$ python3 -q
>>> import numpy as np
>>> from numpy import linalg as LA
>>> np.set_printoptions(precision=2, suppress=True, linewidth=120, legacy="1.25")
>>> arr = np.loadtxt("case9.csv", delimiter=",")
>>> arr
array([[0., 2., 1., 0., 3., 0.],
       [0., 2., 0., 0., 0., 0.],
       [0., 0., 0., 0., 0., 1.],
       [1., 3., 0., 0., 0., 0.],
       [0., 0., 0., 0., 1., 3.]])
>>> W1 = np.array([[-3, -3, -3],
...     [-3, -2, 2],
...     [2, -1, 3],
...     [3, -2, -3],
...     [3, 1, -3],
...     [-1, -2, -3]])
>>> beta = np.array([-3, 0, 2])
>>> H = np.maximum(arr @ W1 + beta, 0)
>>> (H > 0).astype(int)
array([[1, 0, 0],
       [0, 0, 1],
       [0, 0, 0],
       [0, 0, 1],
       [0, 0, 0]])
>>> (H > 0).mean(axis=0)
array([0.2, 0. , 0.4])
>>> H
array([[2., 0., 0.],
       [0., 0., 6.],
       [0., 0., 0.],
       [0., 0., 5.],
       [0., 0., 0.]])
>>> LA.matrix_rank(H)
2
>>> basis = np.array([[3, -1], [1, -2], [3, -1]])
>>> H @ basis
array([[ 6., -2.],
       [18., -6.],
       [ 0.,  0.],
       [15., -5.],
       [ 0.,  0.]])
>>> W1 @ basis
array([[-21,  12],
       [ -5,   5],
       [ 14,  -3],
       [ -2,   4],
       [  1,  -2],
       [-14,   8]])
>>> (H @ basis).round(6).argmax(axis=1)
array([0, 0, 0, 0, 0])
>>> th = np.radians(120)
>>> R = np.eye(6)
>>> R[5, 5] = R[2, 2] = np.cos(th)
>>> R[5, 2], R[2, 5] = -np.sin(th), np.sin(th)
>>> R
array([[ 1.  ,  0.  ,  0.  ,  0.  ,  0.  ,  0.  ],
       [ 0.  ,  1.  ,  0.  ,  0.  ,  0.  ,  0.  ],
       [ 0.  ,  0.  , -0.5 ,  0.  ,  0.  ,  0.87],
       [ 0.  ,  0.  ,  0.  ,  1.  ,  0.  ,  0.  ],
       [ 0.  ,  0.  ,  0.  ,  0.  ,  1.  ,  0.  ],
       [ 0.  ,  0.  , -0.87,  0.  ,  0.  , -0.5 ]])
>>> out = arr @ R.T
>>> np.allclose(arr @ arr.T, out @ out.T)
True
>>> out
array([[ 0.  ,  2.  , -0.5 ,  0.  ,  3.  , -0.87],
       [ 0.  ,  2.  ,  0.  ,  0.  ,  0.  ,  0.  ],
       [ 0.  ,  0.  ,  0.87,  0.  ,  0.  , -0.5 ],
       [ 1.  ,  3.  ,  0.  ,  0.  ,  0.  ,  0.  ],
       [ 0.  ,  0.  ,  2.6 ,  0.  ,  1.  , -1.5 ]])
>>> np.allclose(LA.norm(arr, axis=1), LA.norm(out, axis=1))
True
>>> arr.sum(axis=1)
array([6., 2., 1., 4., 4.])
>>> LA.rank(arr)
Traceback (most recent call last):
  File "<python-input-26>", line 1, in <module>
    LA.rank(arr)
    ^^^^^^^
AttributeError: module 'numpy.linalg' has no attribute 'rank'
>>> arr.shape
(5, 6)
>>> LA.matrix_rank(arr)
5
>>> np.diff(arr, axis=0)
array([[ 0.,  0., -1.,  0., -3.,  0.],
       [ 0., -2.,  0.,  0.,  0.,  1.],
       [ 1.,  3.,  0.,  0.,  0., -1.],
       [-1., -3.,  0.,  0.,  1.,  3.]])
>>> np.zeros(5, 6)
Traceback (most recent call last):
  File "<python-input-30>", line 1, in <module>
    np.zeros(5, 6)
    ~~~~~~~~^^^^^^
TypeError: Cannot interpret '6' as a data type
>>> arr.mean(axis=0)
array([0.2, 1.4, 0.2, 0. , 0.8, 0.8])
>>> arr - arr[0]
array([[ 0.,  0.,  0.,  0.,  0.,  0.],
       [ 0.,  0., -1.,  0., -3.,  0.],
       [ 0., -2., -1.,  0., -3.,  1.],
       [ 1.,  1., -1.,  0., -3.,  0.],
       [ 0., -2., -1.,  0., -2.,  3.]])
